>>> import numpy as np
>>> from numpy import linalg as LA
>>> np.set_printoptions(precision=2, suppress=True, linewidth=120)
>>> def rd(a):
...     return np.round(a, 2) + 0
... 
>>> E = np.loadtxt("sample6.csv", delimiter=",")
>>> print(rd(E))
[[-0.04  0.28  0.04 -0.45 -0.31 -0.23  0.19  0.38  0.04  0.2  -0.26  0.26  0.31  0.05  0.33]
 [ 0.16 -0.28  0.03 -0.41  0.42  0.25 -0.23  0.17  0.09 -0.47 -0.07  0.39  0.01 -0.06  0.13]
 [-0.42  0.14 -0.4   0.02  0.21 -0.01 -0.05  0.26  0.07  0.31  0.19  0.3  -0.4  -0.37 -0.03]
 [ 0.22 -0.18  0.14 -0.11 -0.42 -0.08  0.02 -0.17  0.05  0.12  0.17  0.57 -0.13  0.   -0.54]
 [-0.31 -0.47  0.28  0.2   0.11 -0.11 -0.13  0.48 -0.27  0.2  -0.08  0.04  0.05  0.38 -0.15]
 [ 0.27 -0.06  0.01  0.56 -0.06 -0.33 -0.03  0.21 -0.13 -0.23 -0.15  0.2   0.2  -0.52  0.1 ]
 [-0.2  -0.04  0.45  0.02  0.28 -0.08 -0.09 -0.19  0.57  0.28  0.01  0.    0.37 -0.27 -0.08]
 [-0.11 -0.2  -0.31 -0.08  0.21 -0.68  0.33 -0.12  0.27 -0.28 -0.05 -0.02 -0.05  0.23 -0.12]
 [ 0.04 -0.19 -0.2   0.18 -0.07 -0.14 -0.44 -0.39  0.07  0.26  0.02  0.28  0.    0.28  0.54]
 [-0.31 -0.15  0.17  0.12 -0.16  0.22  0.28 -0.23  0.09 -0.1  -0.66  0.13 -0.36 -0.09  0.12]
 [ 0.07 -0.64 -0.15 -0.33 -0.12 -0.01  0.17 -0.1  -0.21  0.26  0.07 -0.28  0.07 -0.43  0.14]
 [ 0.25 -0.12 -0.39  0.03 -0.19  0.13 -0.33  0.29  0.47  0.13 -0.39 -0.25  0.01  0.04 -0.26]
 [ 0.58  0.04  0.27  0.01  0.34 -0.13  0.22  0.14  0.08  0.36 -0.07 -0.04 -0.47  0.07  0.15]
 [-0.11  0.12  0.31 -0.29 -0.17 -0.42 -0.55 -0.03 -0.1  -0.16 -0.08 -0.26 -0.38 -0.19 -0.01]
 [-0.07 -0.19  0.17  0.13 -0.38  0.08  0.14  0.3   0.45 -0.25  0.47 -0.1  -0.21  0.04  0.33]]
>>> print(LA.matrix_rank(E))
15
>>> LA.rank(E)
Traceback (most recent call last):
  File "<python-input-7>", line 1, in <module>
    LA.rank(E)
    ^^^^^^^
AttributeError: module 'numpy.linalg' has no attribute 'rank'
>>> print(np.unravel_index(np.abs(E).argmax(), E.shape))
(np.int64(7), np.int64(5))
>>> print(rd(E.sum(axis=0)))
[ 0.   -1.94  0.42 -0.4  -0.32 -1.54 -0.52  1.    1.54  0.62 -0.87  1.23 -0.99 -0.85  0.66]
>>> print(rd(LA.norm(E)))
3.87
>>> print(rd(E.sum(axis=1)))
[ 0.78  0.12 -0.19 -0.33  0.21  0.05  1.03 -0.98  0.24 -0.94 -1.49 -0.59  1.55 -2.33  0.92]
>>> print(rd(np.abs(E).max()))
0.68
>>> print(rd(LA.svd(E, compute_uv=False)))
[1. 1. 1. 1. 1. 1. 1. 1. 1. 1. 1. 1. 1. 1. 1.]
>>> mat = np.load("x.npy")
>>> print(mat)
[[ 1 -1  1 -1]
 [ 1  0  0  0]
 [ 1  1  1  1]
 [ 1  2  4  8]
 [ 1  3  9 27]
 [ 1  4 16 64]]
>>> ang = np.radians(15)
>>> R = np.eye(4)
>>> R[3, 3] = R[2, 2] = np.cos(ang)
>>> R[3, 2], R[2, 3] = -np.sin(ang), np.sin(ang)
>>> print(rd(R))
[[ 1.    0.    0.    0.  ]
 [ 0.    1.    0.    0.  ]
 [ 0.    0.    0.97  0.26]
 [ 0.    0.   -0.26  0.97]]
>>> A2 = mat @ R.T
>>> print(rd(np.abs(A2 - mat).max(axis=0)))
[ 0.    0.   16.02  6.32]
>>> print(np.allclose(mat @ mat.T, A2 @ A2.T))
True
